In [1]: import numpy as np

In [2]: import numpy.linalg as la

In [3]: np.set_printoptions(precision=2, suppress=True, linewidth=140)

In [4]: X = np.array([[0.6, -0.68, -0.08, 0.32, -0.6, 0.0],
   ...:     [1.05, -1.19, -0.14, 0.56, -1.05, 0.0],
   ...:     [0.75, -0.85, -0.1, 0.4, -0.75, 0.0],
   ...:     [-1.05, 1.19, 0.14, -0.56, 1.05, 0.0],
   ...:     [-0.45, 0.51, 0.06, -0.24, 0.45, 0.0],
   ...:     [-1.8, 2.04, 0.24, -0.96, 1.8, 0.0],
   ...:     [1.2, -1.36, -0.16, 0.64, -1.2, 0.0],
   ...:     [2.25, -2.55, -0.3, 1.2, -2.25, 0.0],
   ...:     [0.6, -0.68, -0.08, 0.32, -0.6, 0.0]])

In [5]: # row 8 repeats row 0

In [6]: def softmax(z):
   ...:     e = np.exp(z - z.max(axis=-1, keepdims=True))
   ...:     return e / e.sum(axis=-1, keepdims=True)
   ...: 

In [7]: softmax(X).sum(axis=1)
Out[7]: array([1., 1., 1., 1., 1., 1., 1., 1., 1.])

In [8]: scores = X @ X.T / np.sqrt(6)

In [9]: softmax(scores)[7] @ X
Out[9]: array([ 2.17, -2.46, -0.29,  1.16, -2.17,  0.  ])

In [10]: W = np.array([[8, 5, 5, 5, 0],
    ...:     [5, 4, 4, 3, 0],
    ...:     [8, 4, 9, 1, 7],
    ...:     [1, 9, 1, 3, 9],
    ...:     [5, 6, 7, 6, 1],
    ...:     [6, 9, 4, 1, 7]])

In [11]: beta = np.array([2, 2, 1, 1, 2])

In [12]: hid = np.maximum(X @ W + beta, 0)

In [13]: (hid > 0).mean(axis=0)
Out[13]: array([0.56, 0.89, 0.33, 0.33, 0.78])

In [14]: cent = np.array([[0, 0, -2], [-1, -2, 2], [0, 3, 0], [1, 2, -2], [0, 3, -2]])

In [15]: print((hid @ cent).round(6).argmax(axis=1))
[1 1 1 1 1 1 1 1 1]

In [16]: ang = np.radians(36)

In [17]: r_ = np.eye(6)

In [18]: r_[3, 3] = r_[4, 4] = np.cos(ang)

In [19]: r_[3, 4], r_[4, 3] = -np.sin(ang), np.sin(ang)

In [20]: r_
Out[20]: 
array([[ 1.  ,  0.  ,  0.  ,  0.  ,  0.  ,  0.  ],
       [ 0.  ,  1.  ,  0.  ,  0.  ,  0.  ,  0.  ],
       [ 0.  ,  0.  ,  1.  ,  0.  ,  0.  ,  0.  ],
       [ 0.  ,  0.  ,  0.  ,  0.81, -0.59,  0.  ],
       [ 0.  ,  0.  ,  0.  ,  0.59,  0.81,  0.  ],
       [ 0.  ,  0.  ,  0.  ,  0.  ,  0.  ,  1.  ]])

In [21]: out = X @ r_.T

In [22]: np.allclose(la.norm(X, axis=1), la.norm(out, axis=1))
Out[22]: True

In [23]: round(la.det(r_), 2), round(float(np.trace(r_)), 2)
Out[23]: (np.float64(1.0), 5.62)

In [24]: data = np.loadtxt("mat.csv", delimiter=",")

In [25]: data
Out[25]: 
array([[-3., -5., -2., -4., -1.],
       [-4., -6., -3., -5., -2.],
       [-3., -5., -2., -4., -1.],
       [-1., -3.,  0., -2.,  1.],
       [-2., -4., -1., -3.,  0.],
       [ 2.,  0.,  3.,  1.,  4.],
       [-1., -3.,  0., -2.,  1.],
       [-3., -5., -2., -4., -1.],
       [-2., -4., -1., -3.,  0.],
       [ 0., -2.,  1., -1.,  2.],
       [-3., -5., -2., -4., -1.],
       [-2., -4., -1., -3.,  0.],
       [-2., -4., -1., -3.,  0.]])

In [26]: rk = la.matrix_rank(data)

In [27]: print(rk)
2

In [28]: null = la.svd(data)[2][rk:].T

In [29]: la.matrix_rank(data.T @ data), la.matrix_rank(data @ data.T)
Out[29]: (np.int64(2), np.int64(2))

In [30]: print(np.round(null @ null.T, 2) + 0)
[[ 0.8 -0.2 -0.2 -0.2 -0.2]
 [-0.2  0.4  0.  -0.4  0.2]
 [-0.2  0.   0.7 -0.1 -0.4]
 [-0.2 -0.4 -0.1  0.7  0. ]
 [-0.2  0.2 -0.4  0.   0.4]]

In [31]: [int(la.matrix_rank(data[:, :j + 1])) for j in range(5)]
Out[31]: [1, 2, 2, 2, 2]

In [32]: [int(la.matrix_rank(data[:i])) for i in range(1, len(data) + 1)]
Out[32]: [1, 2, 2, 2, 2, 2, 2, 2, 2, 2, 2, 2, 2]

In [33]: r0 = np.array([5, 1, 2])

In [34]: np.correlate(data[11], data[2], "full")
Out[34]: array([ 2., 12., 21., 25., 40., 23., 18.,  9.,  0.])

In [35]: np.polyval(r0, data[11])
Out[35]: array([20., 78.,  6., 44.,  2.])

In [36]: vec = np.array([4, 2, -3, 0, 2])

In [37]: a = np.maximum(data @ vec, 0)

In [38]: np.tanh(data @ vec)
Out[38]: array([-1., -1., -1., -1., -1.,  1., -1., -1., -1., -1., -1., -1., -1.])

In [39]: np.maximum(data @ (3 * vec), 0)
Out[39]: array([ 0.,  0.,  0.,  0.,  0., 21.,  0.,  0.,  0.,  0.,  0.,  0.,  0.])

In [40]: data * (a > 1e-9)[:, None]
Out[40]: 
array([[-0., -0., -0., -0., -0.],
       [-0., -0., -0., -0., -0.],
       [-0., -0., -0., -0., -0.],
       [-0., -0.,  0., -0.,  0.],
       [-0., -0., -0., -0.,  0.],
       [ 2.,  0.,  3.,  1.,  4.],
       [-0., -0.,  0., -0.,  0.],
       [-0., -0., -0., -0., -0.],
       [-0., -0., -0., -0.,  0.],
       [ 0., -0.,  0., -0.,  0.],
       [-0., -0., -0., -0., -0.],
       [-0., -0., -0., -0.,  0.],
       [-0., -0., -0., -0.,  0.]])

In [41]: print([round(float(x), 2) for x in la.svd(X, compute_uv=False)[:3]])
[6.94, 0.0, 0.0]

In [42]: print(np.argsort(-la.norm(X, axis=0).round(6), kind="stable")[:3])
[1 0 4]

In [43]: round(float(la.norm(X, 2) / la.norm(X)), 2)
Out[43]: 1.0

In [44]: cov = np.cov(data, rowvar=False)

In [45]: print(np.argsort(-data.std(axis=0).round(6), kind="stable"))
[0 1 2 3 4]

In [46]: np.polyfit(data[:, 4], data[:, 2], 1)
Out[46]: array([ 1., -1.])

In [47]: np.corrcoef(data[:, 4], data[:, 2])[0, 1]
Out[47]: np.float64(1.0)

In [48]: np.corrcoef(data.T)
Out[48]: 
array([[1., 1., 1., 1., 1.],
       [1., 1., 1., 1., 1.],
       [1., 1., 1., 1., 1.],
       [1., 1., 1., 1., 1.],
       [1., 1., 1., 1., 1.]])

In [49]: np.argwhere(np.triu(np.abs(np.corrcoef(data.T)) > 0.8, 1))
Out[49]: 
array([[0, 1],
       [0, 2],
       [0, 3],
       [0, 4],
       [1, 2],
       [1, 3],
       [1, 4],
       [2, 3],
       [2, 4],
       [3, 4]])
